% python3 -q
>>> import numpy as np
>>> np.set_printoptions(precision=3, suppress=True, linewidth=120)
>>> tidy = lambda a: np.round(a, 3) + 0
>>> s = 3 * 0.7 ** np.arange(3)
>>> q, _ = np.linalg.qr(np.array([[0.9, 0.0, 0.2], [0.2, 0.6, 0.0], [0.2, -0.9, -0.3]]))
>>> rng = np.random.default_rng(5083)
>>> feats = rng.normal(size=(24, 3)) * s @ q
>>> tidy(feats)
array([[ 1.26 , -2.528, -1.427],
       [ 0.221,  1.363, -0.378],
       [ 0.627,  3.742, -2.103],
       [-1.85 ,  1.669,  1.227],
       [ 3.503, -0.53 , -0.977],
       [-4.626,  1.239, -1.012],
       [ 0.363,  1.245, -2.809],
       [ 1.551, -1.69 , -0.764],
       [-3.556, -1.18 ,  0.361],
       [-2.144, -1.93 , -0.138],
       [-4.197,  0.654, -2.205],
       [-0.723,  2.091,  1.118],
       [-1.222, -1.22 , -1.367],
       [ 0.64 ,  0.146, -0.601],
       [-1.827, -0.821,  2.146],
       [ 4.006,  0.671,  1.693],
       [ 5.34 , -0.499,  1.894],
       [-1.885, -0.587,  2.385],
       [-3.081,  0.17 , -3.558],
       [-1.936,  0.679, -1.456],
       [-3.886,  1.174, -0.382],
       [ 4.102,  0.077, -0.118],
       [ 0.059, -1.839, -2.31 ],
       [ 0.126,  3.161,  1.61 ]])
>>> Ac = feats - feats.mean(axis=0)
>>> evecs = np.linalg.svd(Ac)[2][:1]
>>> out = Ac - Ac @ evecs.T @ evecs
>>> tidy(np.diag(evecs.T @ evecs))
array([0.96 , 0.005, 0.036])
>>> np.linalg.norm(out, axis=1).round(6).argmax()
np.int64(2)
>>> tidy(np.linalg.norm(out) / np.linalg.norm(Ac))
np.float64(0.63)
>>> tidy(np.cov(Ac @ evecs.T, rowvar=False))
np.float64(7.696)
>>> hat = feats @ np.linalg.solve(feats.T @ feats, feats.T)
>>> np.allclose(hat @ hat, hat)
True
>>> tidy(np.linalg.eigvalsh(hat))
array([0., 0., 0., 0., 0., 0., 0., 0., 0., 0., 0., 0., 0., 0., 0., 0., 0., 0., 0., 0., 0., 1., 1., 1.])
>>> out = np.c_[feats[:, :1] @ np.array([[0]]), np.array([3, -1, 3, -1, 2, 3, -1, -1, 0, 2, -3, 1, -3, 0, 1, 3, 1, -3, 0, -2, 1, 1, -2, 1])]
>>> out
array([[ 0.,  3.],
       [ 0., -1.],
       [ 0.,  3.],
       [ 0., -1.],
       [ 0.,  2.],
       [ 0.,  3.],
       [ 0., -1.],
       [ 0., -1.],
       [ 0.,  0.],
       [ 0.,  2.],
       [ 0., -3.],
       [ 0.,  1.],
       [ 0., -3.],
       [ 0.,  0.],
       [ 0.,  1.],
       [ 0.,  3.],
       [ 0.,  1.],
       [ 0., -3.],
       [ 0.,  0.],
       [ 0., -2.],
       [ 0.,  1.],
       [ 0.,  1.],
       [ 0., -2.],
       [ 0.,  1.]])
>>> tidy(np.linalg.norm(out - feats @ np.linalg.lstsq(feats, out)[0], axis=0))
array([0.   , 8.831])
>>> tidy(np.linalg.norm(np.linalg.qr(feats)[0].T @ out, axis=0) ** 2 / ((out ** 2).sum(axis=0) + 1e-12))
array([0.   , 0.124])
>>> arr = np.diag(5 * np.array([4, 5, 2, 0, 4, 1])) + np.array([[3, 0, 1, 0, 2, 3],
...     [0, 2, 3, 1, 3, 2],
...     [3, 0, 1, 1, 0, 0],
...     [3, 0, 0, 0, 2, 1],
...     [2, 0, 1, 2, 2, 0],
...     [2, 2, 0, 1, 0, 3]])
>>> arr
array([[23,  0,  1,  0,  2,  3],
       [ 0, 27,  3,  1,  3,  2],
       [ 3,  0, 11,  1,  0,  0],
       [ 3,  0,  0,  0,  2,  1],
       [ 2,  0,  1,  2, 22,  0],
       [ 2,  2,  0,  1,  0,  8]])
>>> vec = np.array([3, 4, 1, 2, 5, 3])
>>> a = np.maximum(arr @ vec, 0)
>>> np.maximum(arr @ vec, 0) - np.maximum(-arr @ vec, 0)
array([ 89, 134,  22,  22, 121,  40])
>>> np.maximum(arr @ (3 * vec), 0)
array([267, 402,  66,  66, 363, 120])
>>> u = np.array([-2, 0, 1, 3, 0, 0])
>>> out = arr + np.outer(u, np.eye(6)[5])
>>> tidy(np.linalg.det(out) / np.linalg.det(arr)), tidy(1 + np.linalg.solve(arr, u)[5])
(np.float64(2.947), np.float64(2.947))
>>> W0 = np.load("sample14.npy")
>>> W0
array([[0, 0, 0, 1, 0],
       [1, 0, 0, 0, 0],
       [0, 0, 1, 0, 0],
       [0, 0, 0, 0, 1],
       [0, 1, 0, 0, 0]])
>>> # row-stochastic, so 1 is an eigenvalue
>>> tidy(np.linalg.norm(W0, axis=0))
array([1., 1., 1., 1., 1.])
>>> W0[:, 2] @ W0[:, 4]
np.int64(0)
>>> def softmax(z):
...     e = np.exp(z - z.max(axis=-1, keepdims=True))
...     return e / e.sum(axis=-1, keepdims=True)
... 
>>> tidy(softmax(10 * W0[3]))
array([0., 0., 0., 0., 1.])
>>> tidy(softmax(W0[3] + 2))
array([0.149, 0.149, 0.149, 0.149, 0.405])
>>> tidy(softmax(W0).sum(axis=1))
array([1., 1., 1., 1., 1.])
>>> tidy(softmax(W0[3]))
array([0.149, 0.149, 0.149, 0.149, 0.405])
>>> att = W0 @ W0.T / np.sqrt(5)
>>> softmax(att).round(6).argmax(axis=1)
array([0, 1, 2, 3, 4])
>>> K = np.load("mat.npy")
>>> K
array([[4, 2, 0],
       [0, 2, 1],
       [0, 2, 0],
       [4, 3, 1],
       [0, 4, 4],
       [5, 2, 2]])
>>> z = rng.permutation(3)
>>> out = K[:, z] * rng.choice([-1, 1], 3)
>>> out
array([[4, 0, 2],
       [0, 1, 2],
       [0, 0, 2],
       [4, 1, 3],
       [0, 4, 4],
       [5, 2, 2]])
>>> left, _, vt = np.linalg.svd(K.T @ out)
>>> tidy(left @ vt)
array([[1., 0., 0.],
       [0., 0., 1.],
       [0., 1., 0.]])
>>> hat = K @ np.linalg.solve(K.T @ K, K.T)
>>> np.allclose(hat @ hat, hat)
True
>>> np.linalg.matrix_rank(np.eye(6) - hat)
np.int64(3)
>>> vec = np.array([-1, -2, 0])
>>> np.sign((K @ vec).round(6))
array([-1, -1, -1, -1, -1, -1])
>>> u = np.array([5, 2, 5])
>>> np.correlate(K[5], K[4], "full")
array([20, 28, 16,  8,  0])
>>> np.array([np.convolve(row, u, "same") for row in K])
array([[18, 24, 10],
       [10,  9, 12],
       [10,  4, 10],
       [23, 31, 17],
       [20, 28, 28],
       [20, 39, 14]])
>>> vec = np.array([0, -2, 1])
>>> y = K @ vec
>>> c, lr = np.zeros(3), 1 / np.linalg.norm(K, 2) ** 2
>>> for i in range(6):
...     c -= lr * K.T @ (K @ c - y)
...     if i % 1 == 0: print(i, round(np.linalg.norm(K @ c - y), 3))
... 
0 4.069
1 3.789
2 3.569
3 3.385
4 3.224
5 3.077
>>> tidy(np.linalg.cond(K))
np.float64(4.846)
>>> E = np.load("out4.npy")
>>> E
array([[4., 3., 0., 0.],
       [3., 4., 0., 0.],
       [0., 0., 4., 0.],
       [0., 0., 0., 4.]])
>>> vec = np.array([3, 9, 6, -6])
>>> y = E @ vec
>>> y
array([ 39.,  45.,  24., -24.])
>>> tidy(np.linalg.solve(E, 2 * y))
array([  6.,  18.,  12., -12.])
>>> tidy(np.linalg.solve(E.T, E[0]))
array([1., 0., 0., 0.])
>>> tidy(np.linalg.solve(E, E[:, 0]))
array([1., 0., 0., 0.])
>>> tidy(np.linalg.solve(E, y + E[:, 2]))
array([ 3.,  9.,  7., -6.])
>>> vals, evecs = np.linalg.eigh(E)
>>> tidy(np.linalg.eigvalsh(E @ E))
array([ 1., 16., 16., 49.])
>>> vals.sum(), np.trace(E)
(np.float64(16.0), np.float64(16.0))
>>> (vals > 1e-8).sum(), (vals < -1e-8).sum()
(np.int64(4), np.int64(0))
>>> np.unique(vals.round(6) + 0, return_counts=True)[1]
array([1, 2, 1])
>>> tidy(np.abs(evecs[:, -1]))
array([0.707, 0.707, 0.   , 0.   ])
>>> tidy(softmax(E[1] + 5))
array([0.262, 0.712, 0.013, 0.013])
>>> tidy(softmax(10 * E[1]))
array([0., 1., 0., 0.])
>>> att = E @ E.T / np.sqrt(4)
>>> tidy(softmax(att))
array([[0.622, 0.378, 0.   , 0.   ],
       [0.378, 0.622, 0.   , 0.   ],
       [0.   , 0.   , 0.999, 0.   ],
       [0.   , 0.   , 0.   , 0.999]])
>>> tidy(softmax(att + np.triu(np.full(att.shape, -np.inf), 1)))
array([[1.   , 0.   , 0.   , 0.   ],
       [0.378, 0.622, 0.   , 0.   ],
       [0.   , 0.   , 0.999, 0.   ],
       [0.   , 0.   , 0.   , 0.999]])
>>> z = feats[:, 1] > np.median(feats[:, 1])
>>> u = feats[z].mean(axis=0) - feats[~z].mean(axis=0)
>>> z.astype(int)
array([0, 1, 1, 1, 0, 1, 1, 0, 0, 0, 1, 1, 0, 0, 0, 1, 0, 0, 1, 1, 1, 0, 0, 1])
>>> tidy(u)
array([-1.732,  2.538, -0.611])
>>> out = np.array([[1.0], [0.7], [1.1], [1.2], [1.7], [0.0]])
>>> basis = np.array([[-0.2, 0.7, -0.9, 0.9, 0.6]])
>>> A = out @ basis
>>> tidy(A)
array([[-0.2 ,  0.7 , -0.9 ,  0.9 ,  0.6 ],
       [-0.14,  0.49, -0.63,  0.63,  0.42],
       [-0.22,  0.77, -0.99,  0.99,  0.66],
       [-0.24,  0.84, -1.08,  1.08,  0.72],
       [-0.34,  1.19, -1.53,  1.53,  1.02],
       [ 0.  ,  0.  ,  0.  ,  0.  ,  0.  ]])
>>> # rank 1
>>> t3 = np.stack([A, 4 * A, A[::-1]])
>>> np.linalg.matrix_rank(t3.reshape(3, -1))
np.int64(2)
>>> left, s, vt = np.linalg.svd(A)
>>> np.argmax(s[:-1] / (s[1:] + 1e-6)) + 1
np.int64(1)
>>> tidy(s)
array([4.201, 0.   , 0.   , 0.   , 0.   ])
>>> out = left[:, :1] @ np.diag(s[:1]) @ vt[:1]
>>> tidy(out)
array([[-0.2 ,  0.7 , -0.9 ,  0.9 ,  0.6 ],
       [-0.14,  0.49, -0.63,  0.63,  0.42],
       [-0.22,  0.77, -0.99,  0.99,  0.66],
       [-0.24,  0.84, -1.08,  1.08,  0.72],
       [-0.34,  1.19, -1.53,  1.53,  1.02],
       [ 0.  ,  0.  ,  0.  ,  0.  ,  0.  ]])
>>> np.linalg.matrix_rank(A, rtol=0.05)
np.int64(1)
>>> tidy(np.linalg.norm(A - out, 2)), tidy(s[1])
(np.float64(0.0), np.float64(0.0))
>>> tidy(out @ np.linalg.pinv(out) @ out)
array([[-0.2 ,  0.7 , -0.9 ,  0.9 ,  0.6 ],
       [-0.14,  0.49, -0.63,  0.63,  0.42],
       [-0.22,  0.77, -0.99,  0.99,  0.66],
       [-0.24,  0.84, -1.08,  1.08,  0.72],
       [-0.34,  1.19, -1.53,  1.53,  1.02],
       [ 0.  ,  0.  ,  0.  ,  0.  ,  0.  ]])
>>> np.allclose(out[:-1].T @ np.linalg.lstsq(out[:-1].T, out[-1])[0], out[-1])
True
>>> np.abs(np.diag(np.linalg.qr(out)[1])) > 1e-9
array([ True, False, False, False, False])
>>> tidy(np.trace(np.linalg.pinv(out) @ out))
np.float64(1.0)
>>> np.unique(out.round(6), axis=0).shape
(6, 5)
>>> tidy(np.linalg.norm(A, axis=1))
array([1.584, 1.109, 1.743, 1.901, 2.693, 0.   ])
>>> tidy(np.linalg.norm(A, 2))
np.float64(4.201)
>>> F = np.load("run14.npy")
>>> F
array([[ 2,  2,  1, -1, -2],
       [ 0,  0,  0, -3, -3],
       [ 0,  0,  1,  3,  1],
       [ 0,  0,  0, -3,  0],
       [ 0,  0,  0,  0,  3]])
>>> # triangular
>>> hat = np.triu(np.array([[3, 2, 3, 3, 3],
...     [1, 3, 3, 2, 1],
...     [1, 1, 3, 3, 2],
...     [0, 1, 1, 2, 1],
...     [0, 2, 1, 1, 3]]), 1) + np.eye(5)
>>> out = hat @ F @ np.linalg.inv(hat)
>>> np.linalg.matrix_rank(out)
np.int64(4)
>>> out
array([[  2.,  -2.,   4., -21.,  13.],
       [  0.,   0.,   3.,  -9.,   6.],
       [  0.,   0.,   1.,  -9.,  14.],
       [  0.,   0.,   0.,  -3.,   6.],
       [  0.,   0.,   0.,   0.,   3.]])
>>> np.allclose(F[:-1].T @ np.linalg.lstsq(F[:-1].T, F[-1])[0], F[-1])
True
>>> np.abs(np.diag(np.linalg.qr(F)[1])) > 1e-9
array([ True, False,  True,  True,  True])
>>> m1 = np.load("dump.npy")
>>> tidy(m1)
array([[ 1.   ,  0.   ,  0.   ,  0.   ,  0.   ],
       [ 0.   ,  1.   ,  0.   ,  0.   ,  0.   ],
       [ 0.   ,  0.   ,  0.966,  0.   ,  0.259],
       [ 0.   ,  0.   ,  0.   ,  1.   ,  0.   ],
       [ 0.   ,  0.   , -0.259,  0.   ,  0.966]])
>>> vec = np.ones(4)
>>> for _ in range(5):
...     vec = E @ vec
...     vec /= np.linalg.norm(vec)
...     print(round(vec @ E @ vec, 3))
... 
6.262
6.711
6.899
6.966
6.989
>>> tidy(np.linalg.eigvalsh(E)[-1])
np.float64(7.0)
>>> tidy(vec)
array([0.706, 0.706, 0.043, 0.043])
